$ python -q
>>> import numpy as np
>>> from numpy import linalg as LA
>>> np.set_printoptions(precision=2, suppress=True, linewidth=140, sign=" ")
>>> rd = lambda a: np.round(a, 2) + 0
>>> W0 = np.loadtxt("sample3.csv", delimiter=",")
>>> print(rd(W0))
[[ 0.2   0.    0.    0.2   0.    0.    0.    0.    0.2   0.2   0.2   0.  ]
 [ 0.2   0.2   0.    0.    0.    0.    0.    0.2   0.    0.2   0.    0.2 ]
 [ 0.14  0.    0.14  0.    0.    0.14  0.    0.    0.14  0.14  0.14  0.14]
 [ 0.    0.    0.    0.25  0.25  0.25  0.    0.    0.    0.    0.25  0.  ]
 [ 0.    0.    0.    0.2   0.2   0.2   0.    0.    0.    0.2   0.    0.2 ]
 [ 0.    0.    0.    0.2   0.    0.2   0.    0.2   0.    0.2   0.2   0.  ]
 [ 0.25  0.    0.    0.    0.    0.    0.25  0.25  0.    0.    0.25  0.  ]
 [ 0.11  0.11  0.    0.11  0.11  0.11  0.    0.22  0.    0.    0.11  0.11]
 [ 0.2   0.2   0.    0.    0.    0.    0.    0.2   0.2   0.2   0.    0.  ]
 [ 0.    0.    0.    0.    0.    0.25  0.25  0.    0.    0.25  0.25  0.  ]
 [ 0.2   0.    0.2   0.    0.    0.    0.    0.2   0.    0.2   0.2   0.  ]
 [ 0.    0.    0.    0.33  0.    0.    0.    0.    0.    0.    0.33  0.33]]
>>> r = LA.matrix_rank(W0)
>>> print(r)
11
>>> ns = LA.svd(W0)[2][r:].T
>>> print(rd(ns @ ns.T))
[[ 0.02  0.05  0.07  0.07 -0.05  0.02  0.05 -0.02 -0.02 -0.02 -0.05 -0.02]
 [ 0.05  0.1   0.15  0.15 -0.1   0.05  0.1  -0.05 -0.05 -0.05 -0.1  -0.05]
 [ 0.07  0.15  0.23  0.23 -0.15  0.08  0.15 -0.07 -0.07 -0.08 -0.15 -0.07]
 [ 0.07  0.15  0.23  0.22 -0.15  0.07  0.15 -0.07 -0.07 -0.08 -0.15 -0.07]
 [-0.05 -0.1  -0.15 -0.15  0.1  -0.05 -0.1   0.05  0.05  0.05  0.1   0.05]
 [ 0.02  0.05  0.08  0.07 -0.05  0.02  0.05 -0.02 -0.02 -0.02 -0.05 -0.02]
 [ 0.05  0.1   0.15  0.15 -0.1   0.05  0.1  -0.05 -0.05 -0.05 -0.1  -0.05]
 [-0.02 -0.05 -0.07 -0.07  0.05 -0.02 -0.05  0.02  0.02  0.02  0.05  0.02]
 [-0.02 -0.05 -0.07 -0.07  0.05 -0.02 -0.05  0.02  0.02  0.02  0.05  0.02]
 [-0.02 -0.05 -0.08 -0.08  0.05 -0.02 -0.05  0.02  0.02  0.02  0.05  0.02]
 [-0.05 -0.1  -0.15 -0.15  0.1  -0.05 -0.1   0.05  0.05  0.05  0.1   0.05]
 [-0.02 -0.05 -0.07 -0.07  0.05 -0.02 -0.05  0.02  0.02  0.02  0.05  0.02]]
>>> print([int(LA.matrix_rank(W0[:, :j + 1])) for j in range(12)])
[1, 2, 3, 4, 5, 6, 7, 8, 9, 10, 11, 11]
>>> print(rd(ns[:, 0] / ns[np.abs(ns[:, 0]).round(6).argmax(), 0]))
[ 0.33  0.67  1.    1.   -0.67  0.33  0.67 -0.33 -0.33 -0.33 -0.67 -0.33]
>>> print(LA.matrix_rank(W0.T @ W0), LA.matrix_rank(W0 @ W0.T))
11 11
>>> print([int(LA.matrix_rank(W0[:i])) for i in range(1, len(W0) + 1)])
[1, 2, 3, 4, 5, 6, 7, 8, 9, 10, 11, 11]
>>> left, sig, vt = LA.svd(W0)
>>> V = vt[:(sig > 1e-8).sum()]
>>> rng = np.random.default_rng(340)
>>> vec = W0[7] + -2 * W0[2] + rng.integers(2) * np.eye(12)[4]
>>> print(rd(vec))
[-0.17  0.11 -0.29  0.11  0.11 -0.17  0.    0.22 -0.29 -0.29 -0.17 -0.17]
>>> print(rd(V.T @ V))
[[ 0.97 -0.05 -0.07 -0.07  0.05 -0.02 -0.05  0.02  0.03  0.03  0.05  0.03]
 [-0.05  0.9  -0.15 -0.15  0.1  -0.05 -0.1   0.05  0.05  0.05  0.1   0.05]
 [-0.07 -0.15  0.78 -0.22  0.15 -0.08 -0.15  0.08  0.07  0.08  0.15  0.07]
 [-0.07 -0.15 -0.22  0.77  0.15 -0.07 -0.15  0.07  0.07  0.08  0.15  0.08]
 [ 0.05  0.1   0.15  0.15  0.9   0.05  0.1  -0.05 -0.05 -0.05 -0.1  -0.05]
 [-0.02 -0.05 -0.08 -0.07  0.05  0.97 -0.05  0.02  0.03  0.02  0.05  0.02]
 [-0.05 -0.1  -0.15 -0.15  0.1  -0.05  0.9   0.05  0.05  0.05  0.1   0.05]
 [ 0.02  0.05  0.08  0.07 -0.05  0.02  0.05  0.98 -0.02 -0.02 -0.05 -0.02]
 [ 0.03  0.05  0.07  0.07 -0.05  0.03  0.05 -0.02  0.97 -0.02 -0.05 -0.02]
 [ 0.03  0.05  0.08  0.08 -0.05  0.02  0.05 -0.02 -0.02  0.97 -0.05 -0.02]
 [ 0.05  0.1   0.15  0.15 -0.1   0.05  0.1  -0.05 -0.05 -0.05  0.9  -0.05]
 [ 0.03  0.05  0.07  0.08 -0.05  0.02  0.05 -0.02 -0.02 -0.02 -0.05  0.97]]
>>> print(np.allclose(V.T @ V @ vec, vec))
True
>>> print(rd(np.diag(V.T @ V)))
[ 0.97  0.9   0.78  0.77  0.9   0.97  0.9   0.98  0.97  0.97  0.9   0.97]
>>> print(np.unique(W0.round(6), axis=0).shape)
(12, 12)
>>> left, sig, vt = LA.svd(W0, full_matrices=False)
>>> print(left.shape, sig.shape, vt.shape)
(12, 12) (12,) (12, 12)
>>> print(np.allclose(left * sig @ vt, W0))
True
>>> print(np.abs(left[:, 0]).round(6).argmax())
5
>>> print(rd(np.sqrt((sig ** 2).sum())), rd(LA.norm(W0)))
1.6 1.6
>>> idx = rng.permutation(12)
>>> print(idx)
[  4   9   8   7   2   5   3  11   6   0  10   1]
>>> Y = W0[idx][:, idx]
>>> print(rd(LA.det(Y)), rd(LA.det(W0[idx])))
0.0 0.0
>>> print(rd(np.trace(Y)))
2.65
>>> print(np.allclose(Y, W0))
False
>>> print(rd(Y))
[[ 0.2   0.2   0.    0.    0.    0.2   0.2   0.2   0.    0.    0.    0.  ]
 [ 0.    0.25  0.    0.    0.    0.25  0.    0.    0.25  0.    0.25  0.  ]
 [ 0.    0.2   0.2   0.2   0.    0.    0.    0.    0.    0.2   0.    0.2 ]
 [ 0.11  0.    0.    0.22  0.    0.11  0.11  0.11  0.    0.11  0.11  0.11]
 [ 0.    0.14  0.14  0.    0.14  0.14  0.    0.14  0.    0.14  0.14  0.  ]
 [ 0.    0.2   0.    0.2   0.    0.2   0.2   0.    0.    0.    0.2   0.  ]
 [ 0.25  0.    0.    0.    0.    0.25  0.25  0.    0.    0.    0.25  0.  ]
 [ 0.    0.    0.    0.    0.    0.    0.33  0.33  0.    0.    0.33  0.  ]
 [ 0.    0.    0.    0.25  0.    0.    0.    0.    0.25  0.25  0.25  0.  ]
 [ 0.    0.2   0.2   0.    0.    0.    0.2   0.    0.    0.2   0.2   0.  ]
 [ 0.    0.2   0.    0.2   0.2   0.    0.    0.    0.    0.2   0.2   0.  ]
 [ 0.    0.2   0.    0.2   0.    0.    0.    0.2   0.    0.2   0.    0.2 ]]
>>> K = 0.9 ** np.abs(np.subtract.outer(np.arange(11), np.arange(11)))
>>> print(rd(K))
[[ 1.    0.9   0.81  0.73  0.66  0.59  0.53  0.48  0.43  0.39  0.35]
 [ 0.9   1.    0.9   0.81  0.73  0.66  0.59  0.53  0.48  0.43  0.39]
 [ 0.81  0.9   1.    0.9   0.81  0.73  0.66  0.59  0.53  0.48  0.43]
 [ 0.73  0.81  0.9   1.    0.9   0.81  0.73  0.66  0.59  0.53  0.48]
 [ 0.66  0.73  0.81  0.9   1.    0.9   0.81  0.73  0.66  0.59  0.53]
 [ 0.59  0.66  0.73  0.81  0.9   1.    0.9   0.81  0.73  0.66  0.59]
 [ 0.53  0.59  0.66  0.73  0.81  0.9   1.    0.9   0.81  0.73  0.66]
 [ 0.48  0.53  0.59  0.66  0.73  0.81  0.9   1.    0.9   0.81  0.73]
 [ 0.43  0.48  0.53  0.59  0.66  0.73  0.81  0.9   1.    0.9   0.81]
 [ 0.39  0.43  0.48  0.53  0.59  0.66  0.73  0.81  0.9   1.    0.9 ]
 [ 0.35  0.39  0.43  0.48  0.53  0.59  0.66  0.73  0.81  0.9   1.  ]]
>>> print(rd(LA.det(K)))
0.0
>>> K.inv()
Traceback (most recent call last):
  File "<python-input-38>", line 1, in <module>
    K.inv()
    ^^^^^
AttributeError: 'numpy.ndarray' object has no attribute 'inv'
>>> print(rd((K + K.T) / 2))
[[ 1.    0.9   0.81  0.73  0.66  0.59  0.53  0.48  0.43  0.39  0.35]
 [ 0.9   1.    0.9   0.81  0.73  0.66  0.59  0.53  0.48  0.43  0.39]
 [ 0.81  0.9   1.    0.9   0.81  0.73  0.66  0.59  0.53  0.48  0.43]
 [ 0.73  0.81  0.9   1.    0.9   0.81  0.73  0.66  0.59  0.53  0.48]
 [ 0.66  0.73  0.81  0.9   1.    0.9   0.81  0.73  0.66  0.59  0.53]
 [ 0.59  0.66  0.73  0.81  0.9   1.    0.9   0.81  0.73  0.66  0.59]
 [ 0.53  0.59  0.66  0.73  0.81  0.9   1.    0.9   0.81  0.73  0.66]
 [ 0.48  0.53  0.59  0.66  0.73  0.81  0.9   1.    0.9   0.81  0.73]
 [ 0.43  0.48  0.53  0.59  0.66  0.73  0.81  0.9   1.    0.9   0.81]
 [ 0.39  0.43  0.48  0.53  0.59  0.66  0.73  0.81  0.9   1.    0.9 ]
 [ 0.35  0.39  0.43  0.48  0.53  0.59  0.66  0.73  0.81  0.9   1.  ]]
>>> print(np.allclose(K @ K.T, K.T @ K))
True
>>> print(np.trace(K))
11.0
>>> print(np.allclose(K, K.T))
True
>>> J = np.array([[1, 2, 0, 2, 0, 1, 2],
...     [0, 1, 0, 0, 0, 0, 2],
...     [2, 2, 1, 0, 1, 1, 1],
...     [1, 1, 0, 1, 0, 2, 2],
...     [2, 0, 2, 1, 2, 1, 0],
...     [2, 0, 0, 1, 0, 0, 0],
...     [0, 0, 2, 0, 1, 2, 2],
...     [1, 0, 0, 0, 1, 2, 0],
...     [2, 1, 0, 1, 0, 2, 0],
...     [2, 2, 1, 1, 0, 1, 2],
...     [0, 0, 0, 2, 2, 0, 1]])
>>> print(J)
[[ 1  2  0  2  0  1  2]
 [ 0  1  0  0  0  0  2]
 [ 2  2  1  0  1  1  1]
 [ 1  1  0  1  0  2  2]
 [ 2  0  2  1  2  1  0]
 [ 2  0  0  1  0  0  0]
 [ 0  0  2  0  1  2  2]
 [ 1  0  0  0  1  2  0]
 [ 2  1  0  1  0  2  0]
 [ 2  2  1  1  0  1  2]
 [ 0  0  0  2  2  0  1]]
>>> print(LA.matrix_rank(J))
7
>>> print(rd(LA.norm(J)))
10.68
>>> print(J.shape)
(11, 7)
>>> print(np.diff(J, axis=0))
[[-1 -1  0 -2  0 -1  0]
 [ 2  1  1  0  1  1 -1]
 [-1 -1 -1  1 -1  1  1]
 [ 1 -1  2  0  2 -1 -2]
 [ 0  0 -2  0 -2 -1  0]
 [-2  0  2 -1  1  2  2]
 [ 1  0 -2  0  0  0 -2]
 [ 1  1  0  1 -1  0  0]
 [ 0  1  1  0  0 -1  2]
 [-2 -2 -1  1  2 -1 -1]]
>>> print(rd(LA.svd(J, compute_uv=False)))
[ 8.42  3.85  3.36  2.93  2.36  1.41  0.96]
>>> print(rd(J.mean(axis=0)))
[ 1.18  0.82  0.55  0.82  0.64  1.09  1.09]
>>> O, r_ = LA.qr(J)
>>> print(np.allclose(r_.T @ r_, J.T @ J))
True
>>> print(rd(O.T @ O))
[[ 1.  0.  0.  0.  0.  0.  0.]
 [ 0.  1.  0.  0.  0.  0.  0.]
 [ 0.  0.  1.  0.  0.  0.  0.]
 [ 0.  0.  0.  1.  0.  0.  0.]
 [ 0.  0.  0.  0.  1.  0.  0.]
 [ 0.  0.  0.  0.  0.  1.  0.]
 [ 0.  0.  0.  0.  0.  0.  1.]]
>>> print(rd(np.trace(O @ O.T)))
7.0
>>> print(O.shape, r_.shape)
(11, 7) (7, 7)
>>> print(rd(O @ r_))
[[ 1.  2.  0.  2.  0.  1.  2.]
 [ 0.  1.  0.  0.  0.  0.  2.]
 [ 2.  2.  1.  0.  1.  1.  1.]
 [ 1.  1.  0.  1.  0.  2.  2.]
 [ 2.  0.  2.  1.  2.  1.  0.]
 [ 2.  0.  0.  1.  0.  0.  0.]
 [ 0.  0.  2.  0.  1.  2.  2.]
 [ 1.  0.  0.  0.  1.  2.  0.]
 [ 2.  1.  0.  1.  0.  2.  0.]
 [ 2.  2.  1.  1.  0.  1.  2.]
 [ 0.  0.  0.  2.  2.  0.  1.]]
>>> Y = np.c_[J[:, :5] @ np.array([[6, 4, 9, 7, 4],
...     [4, 4, 9, 4, 4],
...     [7, 1, 9, 8, 0],
...     [0, 8, 5, 3, 8],
...     [0, 1, 9, 0, 2]]), np.array([2, -1, 3, -1, 1, 0, -1, 1, 0, 0, 0])]
>>> print(Y)
[[14 28 37 21 28  2]
 [ 4  4  9  4  4 -1]
 [27 18 54 30 18  3]
 [10 16 23 14 16 -1]
 [26 20 59 33 20  1]
 [12 16 23 17 16  0]
 [14  3 27 16  2 -1]
 [ 6  5 18  7  6  1]
 [16 20 32 21 20  0]
 [27 25 50 33 24  0]
 [ 0 18 28  6 20  0]]
>>> print(LA.matrix_rank(Y))
6
>>> print(rd(LA.norm(LA.qr(J)[0].T @ Y, axis=0) ** 2 / ((Y ** 2).sum(axis=0) + 1e-12)))
[ 1.    1.    1.    1.    1.    0.76]
>>> print(LA.matrix_rank(np.c_[J, Y]))
8
>>> print(rd(LA.norm(Y - J @ LA.lstsq(J, Y)[0], axis=0)))
[ 0.    0.    0.    0.    0.    2.07]
>>> W2 = np.array([[2.2, -0.4, 0.3, -2.4]])
>>> E = np.array([[-1],
...     [0],
...     [0],
...     [-1],
...     [-1],
...     [-1],
...     [1],
...     [-2],
...     [0],
...     [2],
...     [0],
...     [0],
...     [1],
...     [-1],
...     [2],
...     [0],
...     [-2],
...     [-2],
...     [2],
...     [0],
...     [-1],
...     [1],
...     [2],
...     [2],
...     [0],
...     [-2],
...     [-2],
...     [-2],
...     [2],
...     [0],
...     [0],
...     [-1],
...     [0],
...     [0],
...     [-2],
...     [1],
...     [-1],
...     [2],
...     [-2],
...     [2],
...     [0],
...     [2],
...     [-2],
...     [1],
...     [2],
...     [1]]) @ W2 + 0.3 * rng.normal(size=(46, 4))
>>> print(rd(E))
[[-1.88  0.19 -0.02  2.27]
 [-0.19  0.45 -0.52 -0.27]
 [-0.22 -0.09  0.26  0.13]
 [-2.62  0.41 -0.07  2.04]
 [-2.36  0.32  0.1   2.35]
 [-2.41  0.55 -0.36  2.22]
 [ 1.93 -0.55  0.23 -2.42]
 [-4.3   0.79 -0.77  4.83]
 [-0.28  0.   -0.59  0.14]
 [ 4.07 -0.46  0.22 -5.57]
 [ 0.17  0.25 -0.15  0.24]
 [ 0.14  0.34  0.45 -0.29]
 [ 2.06  0.22  0.36 -2.66]
 [-3.    0.6  -0.58  2.65]
 [ 4.26 -0.51  0.32 -5.04]
 [ 0.84 -0.18 -0.07  0.22]
 [-4.88  0.19 -0.53  4.74]
 [-4.    0.85 -0.23  4.57]
 [ 4.81 -0.56  1.05 -4.69]
 [ 0.04 -0.26  0.21  0.05]
 [-2.89  0.36 -0.36  2.27]
 [ 2.01 -0.95  0.24 -2.27]
 [ 3.97 -0.48  0.78 -5.35]
 [ 4.17 -0.59  0.36 -4.62]
 [-0.17  0.39  0.14  0.04]
 [-4.21  1.02 -0.38  4.8 ]
 [-4.45  0.57 -0.68  4.3 ]
 [-4.46  1.56 -0.81  5.26]
 [ 4.76 -0.92  0.92 -4.96]
 [-0.01 -0.03  0.08  0.21]
 [-0.28  0.21 -0.48  0.26]
 [-2.09  0.07 -0.5   2.63]
 [-0.33  0.34 -0.67  0.23]
 [-0.2  -0.69  0.08  0.14]
 [-4.63  0.58 -0.53  4.67]
 [ 2.42 -0.82  0.5  -2.25]
 [-2.28  0.56 -0.15  2.68]
 [ 4.14 -0.74 -0.22 -5.06]
 [-4.39  1.35 -0.3   4.97]
 [ 4.7  -0.26  0.94 -4.71]
 [ 0.38  0.35  0.05  0.36]
 [ 3.93 -0.37  0.67 -4.77]
 [-4.9   1.69 -0.15  5.51]
 [ 2.18 -0.22  0.41 -2.9 ]
 [ 4.65 -0.71  0.4  -4.94]
 [ 2.69 -0.4   0.59 -2.43]]
>>> print(round(np.log10(LA.cond(E))))
1
>>> print(LA.cond(E) > 100)
False
>>> print(rd(np.abs(LA.svd(E)[2][-1])))
[ 0.49  0.11  0.8   0.34]
